% ipython --no-banner

In [1]: import numpy as np

In [2]: np.set_printoptions(precision=3, suppress=True, linewidth=160)

In [3]: def tidy(a):
   ...:     return np.round(a, 3) + 0
   ...: 

In [4]: arr = np.load("dump.npy")

In [5]: print(arr)
[[  3.51  -13.01   -2.748]
 [  2.396  -5.493  -0.341]
 [  2.353  -5.313  -0.296]
 [  1.401  -2.319   0.258]
 [  1.251  -1.984   0.283]
 [  1.007  -1.5     0.296]
 [  0.982  -1.455   0.295]
 [  0.926  -1.354   0.293]
 [  0.726  -1.025   0.27 ]
 [  0.13   -0.247   0.073]
 [  0.338   0.417   0.269]
 [  1.389   1.332   1.242]
 [  2.186   2.091   2.048]
 [  2.622   2.528   2.504]
 [  5.757   6.033   5.997]
 [  8.198   9.079   8.891]
 [ 12.84   15.382  14.659]
 [ 14.675  18.015  17.009]
 [ 18.546  23.774  22.069]]

In [6]: np.linalg.matrix_rank(arr, rtol=0.1)
Out[6]: np.int64(2)

In [7]: [round(float(x), 3) for x in np.linalg.svd(arr, compute_uv=False)[:3]]
Out[7]: [57.381, 14.3, 0.621]

In [8]: np.linalg.cond(arr) > 100
Out[8]: np.False_

In [9]: round(np.log10(np.linalg.cond(arr)))
Out[9]: 2

In [10]: tidy(np.abs(np.linalg.svd(arr)[2][-1]))
Out[10]: array([0.542, 0.299, 0.786])

In [11]: tidy(np.linalg.norm(arr, 2) / np.linalg.norm(arr))
Out[11]: np.float64(0.97)

In [12]: left, s, Vh = np.linalg.svd(arr)

In [13]: tidy(s)
Out[13]: array([57.381, 14.3  ,  0.621])

In [14]: np.argmax(s[:-1] / (s[1:] + 1e-6)) + 1
Out[14]: np.int64(2)

In [15]: other = left[:, :2] @ np.diag(s[:2]) @ Vh[:2]

In [16]: tidy(np.linalg.norm(arr - other) / np.linalg.norm(arr))
Out[16]: np.float64(0.011)

In [17]: np.linalg.matrix_rank(arr, rtol=0.05)
Out[17]: np.int64(2)

In [18]: X = np.load("a.npy")

In [19]: X
Out[19]: 
array([[ -1,   0,   1,   2,   3,   4,   5,   6,   7,   8],
       [  9,  10,  11,  12,  13,  14,  15,  16,  17,  18],
       [ 19,  20,  21,  22,  23,  24,  25,  26,  27,  28],
       [ 29,  30,  31,  32,  33,  34,  35,  36,  37,  38],
       [ 39,  40,  41,  42,  43,  44,  45,  46,  47,  48],
       [ 49,  50,  51,  52,  53,  54,  55,  56,  57,  58],
       [ 59,  60,  61,  62,  63,  64,  65,  66,  67,  68],
       [ 69,  70,  71,  72,  73,  74,  75,  76,  77,  78],
       [ 79,  80,  81,  82,  83,  84,  85,  86,  87,  88],
       [ 89,  90,  91,  92,  93,  94,  95,  96,  97,  98],
       [ 99, 100, 101, 102, 103, 104, 105, 106, 107, 108]])

In [20]: left, s, Vh = np.linalg.svd(X)

In [21]: evecs = Vh[:(s > 1e-8).sum()]

In [22]: rng = np.random.default_rng(85)

In [23]: x = X[4] + 5 * X[6] + rng.integers(2) * np.eye(10)[1]

In [24]: x
Out[24]: array([334., 341., 346., 352., 358., 364., 370., 376., 382., 388.])

In [25]: tidy(np.linalg.norm(x - evecs.T @ evecs @ x))
Out[25]: np.float64(0.867)

In [26]: r0, v = X[9], X[10]

In [27]: r0 @ r0
Out[27]: np.int64(87505)

In [28]: pr = (r0 @ v) / (r0 @ r0) * r0

In [29]: print(np.outer(r0, v))
[[ 8811  8900  8989  9078  9167  9256  9345  9434  9523  9612]
 [ 8910  9000  9090  9180  9270  9360  9450  9540  9630  9720]
 [ 9009  9100  9191  9282  9373  9464  9555  9646  9737  9828]
 [ 9108  9200  9292  9384  9476  9568  9660  9752  9844  9936]
 [ 9207  9300  9393  9486  9579  9672  9765  9858  9951 10044]
 [ 9306  9400  9494  9588  9682  9776  9870  9964 10058 10152]
 [ 9405  9500  9595  9690  9785  9880  9975 10070 10165 10260]
 [ 9504  9600  9696  9792  9888  9984 10080 10176 10272 10368]
 [ 9603  9700  9797  9894  9991 10088 10185 10282 10379 10476]
 [ 9702  9800  9898  9996 10094 10192 10290 10388 10486 10584]]

In [30]: tidy(np.linalg.norm(r0 + v) ** 2 + np.linalg.norm(r0 - v) ** 2)
Out[30]: np.float64(389420.0)

In [31]: tidy(pr)
Out[31]: array([ 98.51 ,  99.617, 100.723, 101.83 , 102.937, 104.044, 105.151, 106.258, 107.365, 108.471])
